>>> import numpy as np
>>> from numpy import linalg as LA
>>> np.set_printoptions(suppress=True, linewidth=100)
>>> def tidy(a):
...     return np.round(a, 3) + 0
... 
>>> feats = np.load("case10.npy")
>>> feats
array([[ 2,  3,  4],
       [ 5,  6,  7],
       [ 8,  9, 10]])
>>> np.einsum("ij,ji->", feats, feats)
np.int64(360)
>>> tidy(LA.det(2 * feats)), tidy(LA.det(feats))
(np.float64(0.0), np.float64(0.0))
>>> tidy(np.poly(feats))
array([  1., -18., -18.,   0.])
>>> np.kron(np.eye(2, dtype=int), feats)
array([[ 2,  3,  4,  0,  0,  0],
       [ 5,  6,  7,  0,  0,  0],
       [ 8,  9, 10,  0,  0,  0],
       [ 0,  0,  0,  2,  3,  4],
       [ 0,  0,  0,  5,  6,  7],
       [ 0,  0,  0,  8,  9, 10]])
>>> tidy(LA.det(feats[::-1]))
np.float64(0.0)
>>> tidy(LA.det(feats.T))
np.float64(0.0)
>>> left, sig, Vt = LA.svd(feats)
>>> tidy(sig)
array([19.574,  0.92 ,  0.   ])
>>> np.argmax(sig[:-1] / (sig[1:] + 1e-6)) + 1
np.int64(2)
>>> B = left[:, :2] @ np.diag(sig[:2]) @ Vt[:2]
>>> tidy(np.abs(feats - B).max())
np.float64(0.0)
>>> tidy(B)
array([[ 2.,  3.,  4.],
       [ 5.,  6.,  7.],
       [ 8.,  9., 10.]])
>>> tidy(LA.norm(feats - B, 2)), tidy(sig[2])
(np.float64(0.0), np.float64(0.0))
>>> LA.matrix_rank(feats, rtol=0.05)
np.int64(1)
>>> tidy(LA.norm(feats - B) / LA.norm(feats))
np.float64(0.0)
>>> W0 = np.loadtxt("sample6.csv", delimiter=",")
>>> W0
array([[ 8.028,  6.067,  4.991, -0.008],
       [39.956, 29.889, 25.046, -0.045],
       [39.961, 30.001, 25.006,  0.089],
       [32.042, 23.963, 19.987,  0.019]])
>>> tidy(LA.eigvals(W0).sum().real)
np.float64(62.942)
>>> tidy(LA.eigvals(W0))
array([63.012+0.j   , -0.119+0.j   ,  0.025+0.066j,  0.025-0.066j])
>>> np.einsum("ii->", W0)
np.float64(62.942)
>>> tidy(LA.det(2 * W0)), tidy(LA.det(W0))
(np.float64(-0.596), np.float64(-0.037))
>>> np.kron(np.eye(2, dtype=int), W0)
array([[ 8.028,  6.067,  4.991, -0.008,  0.   ,  0.   ,  0.   , -0.   ],
       [39.956, 29.889, 25.046, -0.045,  0.   ,  0.   ,  0.   , -0.   ],
       [39.961, 30.001, 25.006,  0.089,  0.   ,  0.   ,  0.   ,  0.   ],
       [32.042, 23.963, 19.987,  0.019,  0.   ,  0.   ,  0.   ,  0.   ],
       [ 0.   ,  0.   ,  0.   , -0.   ,  8.028,  6.067,  4.991, -0.008],
       [ 0.   ,  0.   ,  0.   , -0.   , 39.956, 29.889, 25.046, -0.045],
       [ 0.   ,  0.   ,  0.   ,  0.   , 39.961, 30.001, 25.006,  0.089],
       [ 0.   ,  0.   ,  0.   ,  0.   , 32.042, 23.963, 19.987,  0.019]])
>>> tidy(np.einsum("ij,ji->", W0, W0))
np.float64(3970.517)
>>> tidy((W0 - W0.T) / 2)
array([[  0.   , -16.944, -17.485, -16.025],
       [ 16.944,   0.   ,  -2.478, -12.004],
       [ 17.485,   2.478,   0.   ,  -9.949],
       [ 16.025,  12.004,   9.949,   0.   ]])
>>> np.trace(W0)
np.float64(62.942)
>>> tidy((W0 + W0.T) / 2)
array([[ 8.028, 23.012, 22.476, 16.017],
       [23.012, 29.889, 27.524, 11.959],
       [22.476, 27.524, 25.006, 10.038],
       [16.017, 11.959, 10.038,  0.019]])
>>> np.allclose(W0, W0.T)
False
>>> tidy(LA.det(W0))
np.float64(-0.037)
>>> tidy(np.sort(np.abs(LA.eigvals(W0))))
array([ 0.07 ,  0.07 ,  0.119, 63.012])
>>> LA.matrix_rank(W0, rtol=0.1)
np.int64(1)
>>> tidy(LA.norm(W0, 2) / LA.norm(W0))
np.float64(1.0)
>>> [round(float(x), 3) for x in LA.svd(W0, compute_uv=False)[:3]]
[91.465, 0.127, 0.064]
>>> LA.cond(W0) > 100
np.True_
>>> X = np.load("arr.npy")
>>> X
array([[ 0,  0,  2],
       [ 0,  5,  0],
       [-5,  0,  0]])
>>> # 2 groups of indices that never mix
>>> left, sig, Vt = LA.svd(X, full_matrices=False)
>>> sig / sig[0]
array([1. , 1. , 0.4])
>>> left.shape, sig.shape, Vt.shape
((3, 3), (3,), (3, 3))
>>> np.allclose(left * sig @ Vt, X)
True
>>> (sig > 1e-8).sum()
np.int64(3)
>>> tidy(np.cumsum(sig ** 2) / np.sum(sig ** 2))
array([0.463, 0.926, 1.   ])
>>> left.T @ X @ Vt.T
array([[5., 0., 0.],
       [0., 5., 0.],
       [0., 0., 2.]])
>>> Vt @ Vt.T
array([[1., 0., 0.],
       [0., 1., 0.],
       [0., 0., 1.]])
>>> sig
array([5., 5., 2.])
>>> np.flatnonzero(LA.matrix_power((X != 0) + (X.T != 0) + np.eye(3), 3)[2])
array([0, 2])
>>> u, r1 = W0[2], W0[1]
>>> tidy(u @ u)
np.float64(3122.249)
>>> pr = (u @ r1) / (u @ u) * u
>>> tidy((r1 - pr) @ u)
np.float64(0.0)
>>> tidy(pr)
array([39.928, 29.976, 24.985,  0.089])
>>> rng = np.random.default_rng(56656)
>>> B = X + rng.integers(-2, 3, (3, 2)) @ rng.integers(-2, 3, (2, 3))
>>> B
array([[ 2, -1,  3],
       [ 4,  5,  2],
       [-9,  0, -2]])
>>> LA.matrix_rank(B - X, tol=1e-8)
np.int64(2)
>>> u = np.array([1, 3, 5])
>>> B = X + np.outer(u, np.eye(3)[1])
>>> B
array([[ 0.,  1.,  2.],
       [ 0.,  8.,  0.],
       [-5.,  5.,  0.]])
>>> LA.matrix_rank(B - X)
np.int64(1)
>>> LA.matrix_rank(LA.inv(B) - LA.inv(X), tol=1e-8)
np.int64(1)
>>> J = np.load("a.npy")
>>> J
array([[-0.9, -0.9,  0.3,  0.8],
       [ 0. , -0.7,  0.2, -0.2],
       [ 0.6, -0.8,  1.3,  0.8],
       [-1. ,  0. ,  1.2, -1.5]])
>>> P = np.triu(np.array([[2, 1, 0, 1], [1, 0, 2, 1], [1, 1, 2, 1], [0, 2, 0, 2]]), 1) + np.eye(4)
>>> B = P @ J @ LA.inv(P)
>>> tidy(P @ J - J @ P)
array([[-1. ,  0.2,  3.2, -0.2],
       [ 0.2, -1.6,  5.2,  0.6],
       [-1. , -0.6,  2.8, -2.6],
       [ 0. ,  1. ,  0. , -0.2]])
>>> tidy(np.poly(B))
array([ 1.   ,  1.8  , -1.18 , -5.262, -3.112])
>>> tidy(np.trace(B)), np.trace(J)
(np.float64(-1.8), np.float64(-1.8))
>>> LA.matrix_rank(B)
np.int64(4)
>>> tidy(B)
array([[-1.9,  0.3,  1.1, -0.4],
       [ 0.2, -2.5,  9. , -6.8],
       [-0.4, -0.4,  3.3, -3.2],
       [-1. ,  1. , -0.8, -0.7]])
>>> q, r_ = LA.qr(B)
>>> np.allclose(r_.T @ r_, B.T @ B)
True
>>> tidy(np.trace(q @ q.T))
np.float64(4.0)
>>> q.shape, r_.shape
((4, 4), (4, 4))
>>> tidy(q.T @ q)
array([[1., 0., 0., 0.],
       [0., 1., 0., 0.],
       [0., 0., 1., 0.],
       [0., 0., 0., 1.]])
>>> q, r_ = LA.qr(J)
>>> tidy(r_)
array([[ 1.473,  0.224, -0.468,  0.855],
       [ 0.   ,  1.375, -0.978, -1.027],
       [ 0.   ,  0.   , -1.443,  0.807],
       [ 0.   ,  0.   ,  0.   , -1.065]])
>>> q.shape, r_.shape
((4, 4), (4, 4))
>>> tidy(q @ r_)
array([[-0.9, -0.9,  0.3,  0.8],
       [ 0. , -0.7,  0.2, -0.2],
       [ 0.6, -0.8,  1.3,  0.8],
       [-1. ,  0. ,  1.2, -1.5]])
>>> u = np.array([3, 3, 1])
>>> tidy(np.cross(r_[2, :3], r_[1, :3]))
array([1.984, 0.   , 0.   ])
>>> tidy(np.polyval(u, r_[2]))
array([1.   , 1.   , 2.92 , 5.371])
>>> tidy(np.correlate(r_[2], r_[1], "full"))
array([ 0.   ,  0.   ,  1.482,  0.584, -2.773,  1.109,  0.   ])
>>> tidy(np.convolve(r_[2], u))
array([ 0.   ,  0.   , -4.33 , -1.911,  0.976,  0.807])
>>> mat = np.loadtxt("block5.csv", delimiter=",")
>>> mat
array([[ 0.,  3., -3.],
       [-3.,  0., -3.],
       [ 3.,  3.,  0.]])
>>> tidy(LA.det(mat))
np.float64(0.0)
>>> mat.inv()
Traceback (most recent call last):
  File "<python-input-92>", line 1, in <module>
    mat.inv()
    ^^^^^^^
AttributeError: 'numpy.ndarray' object has no attribute 'inv'
>>> tidy(LA.matrix_power(mat, 2))
array([[-18.,  -9.,  -9.],
       [ -9., -18.,   9.],
       [ -9.,   9., -18.]])
>>> np.allclose(mat, mat.T)
False
>>> x = np.array([1, -1, 0])
>>> a = np.maximum(mat @ x, 0)
>>> np.flatnonzero(a > 1e-9)
array([], dtype=int64)
>>> np.maximum(mat @ (3 * x), 0)
array([0., 0., 0.])
>>> np.maximum(mat @ x, 0) - np.maximum(-mat @ x, 0)
array([-3., -3.,  0.])
>>> mat * (a > 1e-9)[:, None]
array([[ 0.,  0., -0.],
       [-0.,  0., -0.],
       [ 0.,  0.,  0.]])
>>> M = np.load("test6.npy")
>>> M
array([[0, 2, 5],
       [0, 0, 0],
       [0, 0, 0]])
>>> u = np.array([2, 2, -2])
>>> np.array([np.convolve(row, u, "same") for row in M])
array([[ 4, 14,  6],
       [ 0,  0,  0],
       [ 0,  0,  0]])
>>> np.poly(M)
array([1., 0., 0., 0.])
>>> np.einsum("ii->", M)
np.int64(0)
>>> tidy(LA.det(2 * M)), tidy(LA.det(M))
(np.float64(0.0), np.float64(0.0))
>>> E = np.load("run1.npy")
>>> E
array([[16,  8, 20],
       [ 8,  4, 10],
       [20, 10, 25]])
>>> left, sig, Vt = LA.svd(W0)
>>> tidy(sig)
array([91.465,  0.127,  0.064,  0.051])
>>> B = left[:, :1] @ np.diag(sig[:1]) @ Vt[:1]
>>> tidy(LA.norm(W0 - B, 2)), tidy(sig[1])
(np.float64(0.127), np.float64(0.127))
>>> tidy(LA.norm(W0 - B) / LA.norm(W0))
np.float64(0.002)
>>> LA.matrix_rank(W0, rtol=0.05)
np.int64(1)
>>> tidy(np.abs(LA.eigvals(E)).max())
np.float64(45.0)
>>> LA.matrix_power(E, 2)
array([[ 720,  360,  900],
       [ 360,  180,  450],
       [ 900,  450, 1125]])
>>> np.allclose(E, E.T)
True
>>> np.trace(E)
np.int64(45)
>>> (E - E.T) / 2
array([[0., 0., 0.],
       [0., 0., 0.],
       [0., 0., 0.]])
>>> tidy(np.sort(np.abs(LA.eigvals(E))))
array([ 0.,  0., 45.])
>>> B = E + rng.integers(-2, 3, (3, 1)) @ rng.integers(-2, 3, (1, 3))
>>> B
array([[12,  8, 20],
       [ 4,  4, 10],
       [24, 10, 25]])
>>> tidy(LA.svd(B - E, compute_uv=False))
array([6.928, 0.   , 0.   ])
>>> np.abs(B - E).sum(axis=1)
array([4, 4, 4])
>>> data = np.load("layer18.npy")
>>> tidy(data)
array([[0.121, 0.26 , 0.191, 0.052],
       [0.26 , 0.557, 0.408, 0.111],
       [0.191, 0.408, 0.3  , 0.082],
       [0.052, 0.111, 0.082, 0.022]])
>>> np.allclose(data[:-1].T @ LA.lstsq(data[:-1].T, data[-1])[0], data[-1])
True
>>> tidy(data @ LA.pinv(data) @ data)
array([[0.121, 0.26 , 0.191, 0.052],
       [0.26 , 0.557, 0.408, 0.111],
       [0.191, 0.408, 0.3  , 0.082],
       [0.052, 0.111, 0.082, 0.022]])
>>> tidy(np.trace(LA.pinv(data) @ data))
np.float64(1.0)
>>> np.unique(data.round(6), axis=0).shape
(4, 4)
>>> LA.norm(data, axis=1).argmax()
np.int64(1)
>>> tidy(LA.norm(data, axis=0))
array([0.348, 0.746, 0.547, 0.149])
>>> tidy(data[1] @ data[2])
np.float64(0.408)
>>> tidy(LA.norm(data, 1)), tidy(LA.norm(data, np.inf))
(np.float64(1.337), np.float64(1.337))
>>> tidy(LA.norm(data, axis=1))
array([0.348, 0.746, 0.547, 0.149])
>>> tidy(LA.norm(data[1] - data[2]))
np.float64(0.199)
>>> tidy(LA.norm(data, "nuc"))
np.float64(1.0)
